$ python -q
>>> import numpy as np
>>> np.set_printoptions(precision=3, suppress=True, linewidth=140, legacy="1.25")
>>> mat = np.array([[-4, 0, -2],
...     [0, 0, 0],
...     [0, 0, 0],
...     [4, 0, 2],
...     [-4, 0, -2],
...     [4, 0, 2],
...     [-4, 0, -2]])
>>> np.linalg.norm(mat, axis=0)
array([8.944, 0.   , 4.472])
>>> print(round(float(np.linalg.norm(mat, "nuc")), 3))
10.0
>>> round(np.linalg.norm(mat[4], 1), 3), np.round(np.linalg.norm(mat[4], np.inf), 3)
(6.0, 4.0)
>>> Uu, sig, Vt = np.linalg.svd(mat)
>>> np.argmax(sig[:-1] / (sig[1:] + 1e-6)) + 1
1
>>> out = Uu[:, :1] @ np.diag(sig[:1]) @ Vt[:1]
>>> print(np.abs(mat - out).max())
0.0
>>> data = np.load("a.npy")
>>> print(data)
[[2 2 5 5 3 5 6 5]
 [2 0 5 5 6 5 5 1]
 [5 5 2 2 3 4 3 2]
 [5 5 2 6 4 0 3 0]
 [3 6 3 4 6 4 3 5]
 [5 5 4 0 4 6 3 1]
 [6 5 3 3 3 3 0 1]
 [5 1 2 0 5 1 1 4]]
>>> # symmetric, so the eigenvalues are real
>>> out = np.linalg.inv(data)
>>> print(np.allclose(out, data.T))
False
>>> print(np.linalg.det(data) * out)
[[    564.    3053.   50777.   -2924.  -37940.  -23570.   16555.   22322.]
 [   3053.  -31910.  -37772.   24202.   26800.   39738.  -10861.  -17672.]
 [  50777.  -37772. -155678.   36176.   -8393.   86843.   20949.    7354.]
 [  -2924.   24202.   36176.  -10460.    2951.  -57138.   32661.  -18053.]
 [ -37940.   26800.   -8393.    2951.   28716.    3558.  -20028.   13144.]
 [ -23570.   39738.   86843.  -57138.    3558.  -44562.   24690.  -23373.]
 [  16555.  -10861.   20949.   32661.  -20028.   24690.  -62074.    5928.]
 [  22322.  -17672.    7354.  -18053.   13144.  -23373.    5928.   17212.]]
